In [1]: import numpy as np

In [2]: np.set_printoptions(precision=2, suppress=True, linewidth=140)

In [3]: def tidy(a):
   ...:     return np.round(a, 2) + 0
   ...: 

In [4]: W0 = np.array([[-4, 1, 4, 0], [1, 10, 2, -7], [4, 2, -6, -3], [0, -7, -3, 6]])

In [5]: u = np.array([1, 1, 2, 2])

In [6]: out = W0 + np.outer(u, np.eye(4)[0])

In [7]: np.linalg.matrix_rank(np.linalg.inv(out) - np.linalg.inv(W0), tol=1e-8)
Out[7]: np.int64(1)

In [8]: arr = np.loadtxt("out16.csv", delimiter=",")

In [9]: arr
Out[9]: 
array([[-0.74, -5.64, -0.23,  2.84],
       [ 1.64,  3.06,  5.8 , -6.26],
       [ 0.04, -4.59,  0.61,  3.37],
       [-0.34, -6.19, -0.77,  5.18],
       [-1.03, -0.23,  3.96, -6.08],
       [ 0.74, -6.09,  0.3 ,  4.8 ],
       [-2.35, -4.41,  0.02,  3.85],
       [-3.06,  0.27,  0.92, -2.9 ],
       [-0.02, -4.87, -1.69,  2.5 ],
       [ 0.19, -0.1 ,  2.72, -0.9 ],
       [-0.66, -5.61,  2.14,  2.49],
       [-3.12,  1.23,  2.26, -3.94],
       [-1.74, -0.76,  1.96, -2.25],
       [-2.08,  1.09,  0.53, -2.88],
       [-1.51,  0.54,  2.55, -1.37],
       [-3.03,  0.16,  0.99, -4.75],
       [-0.64, -4.71, -0.29,  3.73],
       [-0.18, -5.84, -0.2 ,  2.25],
       [ 1.07, -7.24,  0.19,  2.93],
       [-3.54,  1.02,  3.37, -4.53],
       [-1.28,  3.48,  5.76, -5.63],
       [-2.97,  1.31,  1.25, -1.95],
       [-0.33, -8.09, -1.12,  3.6 ],
       [ 0.21,  3.72,  4.88, -4.05]])

In [10]: vec = np.array([3, 3, -2, -4])

In [11]: np.linalg.norm(arr @ vec) <= np.linalg.norm(arr, 2) * np.linalg.norm(vec) + 1e-9
Out[11]: np.True_
